$ python3 -q
>>> import numpy as np
>>> import numpy.linalg as la
>>> np.set_printoptions(precision=3, suppress=True, linewidth=140)
>>> tidy = lambda a: np.round(a, 3) + 0
>>> J = np.loadtxt("data.csv", delimiter=",")
>>> print(J)
[[0. 0. 0. 0. 0. 0. 1. 0. 0.]
 [0. 0. 0. 1. 1. 0. 0. 0. 0.]
 [0. 0. 0. 1. 1. 0. 0. 0. 0.]
 [0. 1. 1. 0. 0. 0. 0. 0. 0.]
 [0. 1. 1. 0. 0. 0. 0. 0. 0.]
 [0. 0. 0. 0. 0. 0. 0. 1. 0.]
 [1. 0. 0. 0. 0. 0. 0. 0. 0.]
 [0. 0. 0. 0. 0. 1. 0. 0. 1.]
 [0. 0. 0. 0. 0. 0. 0. 1. 0.]]
>>> other = J / la.norm(J, axis=1, keepdims=True)
>>> G = other @ other.T
>>> print(tidy(np.degrees(np.arccos(np.clip(G[2, 1], -1, 1)))))
0.0
>>> E = np.loadtxt("case8.csv", delimiter=",")
>>> print(E)
[[ 3. -3. -3.  5. -2. -3. -2.  1.  5. -5. -3. -4.  1.]
 [ 1.  3. -3. -3.  5. -2. -3. -2.  1.  5. -5. -3. -4.]
 [-4.  1.  3. -3. -3.  5. -2. -3. -2.  1.  5. -5. -3.]
 [-3. -4.  1.  3. -3. -3.  5. -2. -3. -2.  1.  5. -5.]
 [-5. -3. -4.  1.  3. -3. -3.  5. -2. -3. -2.  1.  5.]
 [ 5. -5. -3. -4.  1.  3. -3. -3.  5. -2. -3. -2.  1.]
 [ 1.  5. -5. -3. -4.  1.  3. -3. -3.  5. -2. -3. -2.]
 [-2.  1.  5. -5. -3. -4.  1.  3. -3. -3.  5. -2. -3.]
 [-3. -2.  1.  5. -5. -3. -4.  1.  3. -3. -3.  5. -2.]
 [-2. -3. -2.  1.  5. -5. -3. -4.  1.  3. -3. -3.  5.]
 [ 5. -2. -3. -2.  1.  5. -5. -3. -4.  1.  3. -3. -3.]
 [-3.  5. -2. -3. -2.  1.  5. -5. -3. -4.  1.  3. -3.]
 [-3. -3.  5. -2. -3. -2.  1.  5. -5. -3. -4.  1.  3.]]
>>> print((E @ E)[0])
[-17. -41.  65.  95. -79. -53.  35.  75.  24. -64.   1.  83. -24.]
>>> print(E @ (-1.0) ** np.arange(13))
[  8.  -6.  -2.  -4.  -6.  16. -14.  10. -16.  12.  -2.  -4.  -2.]
>>> print(E @ np.ones(13))
[-10. -10. -10. -10. -10. -10. -10. -10. -10. -10. -10. -10. -10.]
>>> print(np.allclose(E @ E.T, E.T @ E))
True
>>> print(tidy(np.fft.fft(E[0])))
[-10.    +0.j     -0.55  -3.688j   6.999 -6.904j   4.533+21.179j   7.366 +0.759j  13.712 -3.133j  -7.56  +3.088j  -7.56  -3.088j
  13.712 +3.133j   7.366 -0.759j   4.533-21.179j   6.999 +6.904j  -0.55  +3.688j]
>>> print(tidy(np.sort(np.abs(np.fft.fft(E[0])))), tidy(np.sort(la.svd(E, compute_uv=False))))
[ 3.729  3.729  7.405  7.405  8.166  8.166  9.831  9.831 10.    14.065 14.065 21.659 21.659] [ 3.729  3.729  7.405  7.405  8.166  8.166  9.831  9.831 10.    14.065 14.065 21.659 21.659]
